>>> import numpy as np
>>> import numpy.linalg as la
>>> np.set_printoptions(precision=3, suppress=True, linewidth=140)
>>> def rd(a):
...     return np.round(a, 3) + 0
... 
>>> J = np.load("case9.npy")
>>> print(J)
[[8 4 4 6 0 2 4 0 6 2 2 2]
 [4 8 2 2 2 2 4 2 6 6 6 4]
 [4 2 5 4 1 3 3 1 6 2 2 1]
 [6 2 4 5 0 2 3 0 5 1 1 1]
 [0 2 1 0 1 1 1 1 2 2 2 1]
 [2 2 3 2 1 2 2 1 4 2 2 1]
 [4 4 3 3 1 2 3 1 5 3 3 2]
 [0 2 1 0 1 1 1 1 2 2 2 1]
 [6 6 6 5 2 4 5 2 9 5 5 3]
 [2 6 2 1 2 2 3 2 5 5 5 3]
 [2 6 2 1 2 2 3 2 5 5 5 3]
 [2 4 1 1 1 1 2 1 3 3 3 2]]
>>> print(np.argsort(-la.norm(J, axis=0).round(6), kind="stable")[:3])
[8 1 0]
>>> print(la.cond(J) > 100)
True
>>> vals, V = la.eigh(J)
>>> vec = np.array([1, 3, 1, 0, 1, 0, 2, 3, 0, 3, 0, 1])
>>> print(np.abs(J).sum(axis=1).max(), rd(np.abs(vals).max()))
58 37.727
>>> print((np.sign(V[:, -1].round(6)) == np.sign(V[0, -1].round(6))).astype(int))
[1 1 1 1 1 1 1 1 1 1 1 1]
>>> rk = la.matrix_rank(J)
>>> print(rk)
3
>>> N = la.svd(J)[2][rk:].T
>>> print([int(la.matrix_rank(np.delete(J, i, axis=0))) for i in range(12)])
[3, 3, 3, 3, 3, 3, 3, 3, 3, 3, 3, 3]
>>> print([int(la.matrix_rank(J[:, :j + 1])) for j in range(12)])
[1, 2, 3, 3, 3, 3, 3, 3, 3, 3, 3, 3]
>>> print(N.shape)
(12, 9)
>>> print(rd(la.det(J)))
0.0
>>> J.inv()
Traceback (most recent call last):
  File "<python-input-19>", line 1, in <module>
    J.inv()
    ^^^^^
AttributeError: 'numpy.ndarray' object has no attribute 'inv'
>>> print(np.allclose(J, J.T))
True
>>> print(np.trace(J))
54
>>> print(rd(J @ la.pinv(J) @ J))
[[8. 4. 4. 6. 0. 2. 4. 0. 6. 2. 2. 2.]
 [4. 8. 2. 2. 2. 2. 4. 2. 6. 6. 6. 4.]
 [4. 2. 5. 4. 1. 3. 3. 1. 6. 2. 2. 1.]
 [6. 2. 4. 5. 0. 2. 3. 0. 5. 1. 1. 1.]
 [0. 2. 1. 0. 1. 1. 1. 1. 2. 2. 2. 1.]
 [2. 2. 3. 2. 1. 2. 2. 1. 4. 2. 2. 1.]
 [4. 4. 3. 3. 1. 2. 3. 1. 5. 3. 3. 2.]
 [0. 2. 1. 0. 1. 1. 1. 1. 2. 2. 2. 1.]
 [6. 6. 6. 5. 2. 4. 5. 2. 9. 5. 5. 3.]
 [2. 6. 2. 1. 2. 2. 3. 2. 5. 5. 5. 3.]
 [2. 6. 2. 1. 2. 2. 3. 2. 5. 5. 5. 3.]
 [2. 4. 1. 1. 1. 1. 2. 1. 3. 3. 3. 2.]]
>>> print(np.abs(np.diag(la.qr(J)[1])) > 1e-9)
[ True  True  True False False False False False False False False False]
>>> print(rd(np.trace(la.pinv(J) @ J)))
3.0
>>> mat = np.array([[3, 1, 2, 1, 3, 1, 1, 3, 1, 1, 3, 2, 0, 3],
...     [2, 0, 2, 2, 3, 1, 2, 3, 1, 2, 3, 2, 2, 3],
...     [1, 2, 2, 2, 3, 0, 3, 3, 1, 2, 3, 1, 1, 0],
...     [2, 2, 0, 1, 2, 1, 0, 1, 1, 0, 0, 0, 2, 1],
...     [2, 1, 1, 2, 3, 0, 2, 2, 2, 3, 0, 0, 0, 3],
...     [3, 3, 3, 2, 0, 2, 2, 1, 0, 2, 0, 2, 0, 2],
...     [1, 2, 1, 1, 0, 1, 2, 2, 3, 3, 3, 0, 3, 3]])
>>> mat[-1] = mat[0] + -3 * mat[1]
>>> print(mat)
[[ 3  1  2  1  3  1  1  3  1  1  3  2  0  3]
 [ 2  0  2  2  3  1  2  3  1  2  3  2  2  3]
 [ 1  2  2  2  3  0  3  3  1  2  3  1  1  0]
 [ 2  2  0  1  2  1  0  1  1  0  0  0  2  1]
 [ 2  1  1  2  3  0  2  2  2  3  0  0  0  3]
 [ 3  3  3  2  0  2  2  1  0  2  0  2  0  2]
 [-3  1 -4 -5 -6 -2 -5 -6 -2 -5 -6 -4 -6 -6]]
>>> Uu, sv, vt = la.svd(mat)
>>> V = vt[:(sv > 1e-8).sum()]
>>> rng = np.random.default_rng(29)
>>> vec = mat[4] + -3 * mat[3] + rng.integers(2) * np.eye(14)[1]
>>> print(vec)
[-4. -4.  1. -1. -3. -3.  2. -1. -1.  3.  0.  0. -6.  0.]
>>> print(np.allclose(V.T @ V @ vec, vec))
False
>>> print(la.matrix_rank(np.vstack([mat, vec])))
7
>>> print(rd(la.norm(vec - V.T @ V @ vec)))
0.539
